% python3 -q
>>> import numpy as np
>>> import numpy.linalg as la
>>> np.set_printoptions(precision=2, suppress=True, linewidth=160, sign=" ")
>>> def rnd(a):
...     return np.round(a, 2) + 0
... 
>>> M = np.array([[1, -4, 16, -64],
...     [1, -3, 9, -27],
...     [1, -2, 4, -8],
...     [1, -1, 1, -1],
...     [1, 0, 0, 0],
...     [1, 1, 1, 1],
...     [1, 2, 4, 8],
...     [1, 3, 9, 27]])
>>> # column 3 dominates
>>> t3 = np.stack([M, -1 * M, M[::-1]])
>>> np.einsum("bij,cij->bc", t3, t3)
array([[ 6188, -6188, -3568],
       [-6188,  6188,  3568],
       [-3568,  3568,  6188]])
>>> la.matrix_rank(t3.reshape(3, -1))
np.int64(2)
>>> t3.sum(axis=0)
array([[  1,   3,   9,  27],
       [  1,   2,   4,   8],
       [  1,   1,   1,   1],
       [  1,   0,   0,   0],
       [  1,  -1,   1,  -1],
       [  1,  -2,   4,  -8],
       [  1,  -3,   9, -27],
       [  1,  -4,  16, -64]])
>>> t3.shape
(3, 8, 4)
>>> la.matrix_rank(t3)
array([ 4,  4,  4])
>>> (t3 @ M.T).shape
(3, 8, 8)
>>> rnd(la.norm(t3, axis=(1, 2)))
array([ 78.66,  78.66,  78.66])
>>> cent = np.array([[-2, -1, 2, 0, 0, 0],
...     [-1, -1, 1, 0, -2, 1],
...     [2, 0, -1, 2, -1, 2],
...     [-1, -1, 2, -1, 1, -1],
...     [1, -1, 2, 0, 1, 0],
...     [1, 0, 1, 1, 0, 2]])
>>> rng = np.random.default_rng(55)
>>> data = (rng.random((31, 6)) < 0.25) @ cent
>>> data
array([[ 1, -1,  1,  1,  0,  1],
       [ 2,  0, -1,  2, -1,  2],
       [ 0, -1,  1,  2, -1,  2],
       [ 2, -1,  3,  1,  1,  2],
       [-1, -1,  2, -1,  1, -1],
       [ 0,  0,  0,  0,  0,  0],
       [-1, -1,  2, -1,  1, -1],
       [-1, -1,  1,  0, -2,  1],
       [-2, -3,  5,  0, -1,  1],
       [ 1,  0,  1,  1,  0,  2],
       [ 0,  0,  0,  0,  0,  0],
       [ 1, -1,  0,  2, -3,  3],
       [ 3,  0,  0,  3, -1,  4],
       [ 0,  0,  0,  0,  0,  0],
       [ 2,  0, -1,  2, -1,  2],
       [ 0,  0,  0,  0,  0,  0],
       [ 0,  0,  0,  0,  0,  0],
       [-1, -1,  2, -1,  1, -1],
       [ 1, -2,  3,  2,  0,  2],
       [ 0, -2,  5,  1,  1,  2],
       [-2, -4,  8,  0,  0,  2],
       [ 3, -1,  1,  2,  0,  2],
       [ 1, -2,  5,  0,  2,  1],
       [ 1, -1,  2,  0,  1,  0],
       [ 0,  0,  0,  0,  0,  0],
       [ 0, -2,  4, -1,  2, -1],
       [ 1, -1,  2,  0,  1,  0],
       [ 0,  0,  0,  0,  0,  0],
       [ 1, -1,  2,  0,  1,  0],
       [ 0, -2,  4, -1,  2, -1],
       [ 3,  0,  0,  3, -1,  4]])
>>> # row 6 repeats row 4
>>> Xs = (data - data.mean(axis=0)) / data.std(axis=0)
>>> np.argwhere(np.abs(Xs) > 2)
array([[  8,   1],
       [ 11,   4],
       [ 12,   3],
       [ 12,   5],
       [ 20,   1],
       [ 20,   2],
       [ 30,   3],
       [ 30,   5]])
>>> beta = la.lstsq(np.delete(Xs, 4, axis=1), Xs[:, 4])[0]
>>> rnd(1 - np.var(Xs[:, 4] - np.delete(Xs, 4, axis=1) @ beta))
np.float64(0.99)
>>> rnd(beta)
array([ 0.44,  1.31,  2.07,  0.85, -1.5 ])
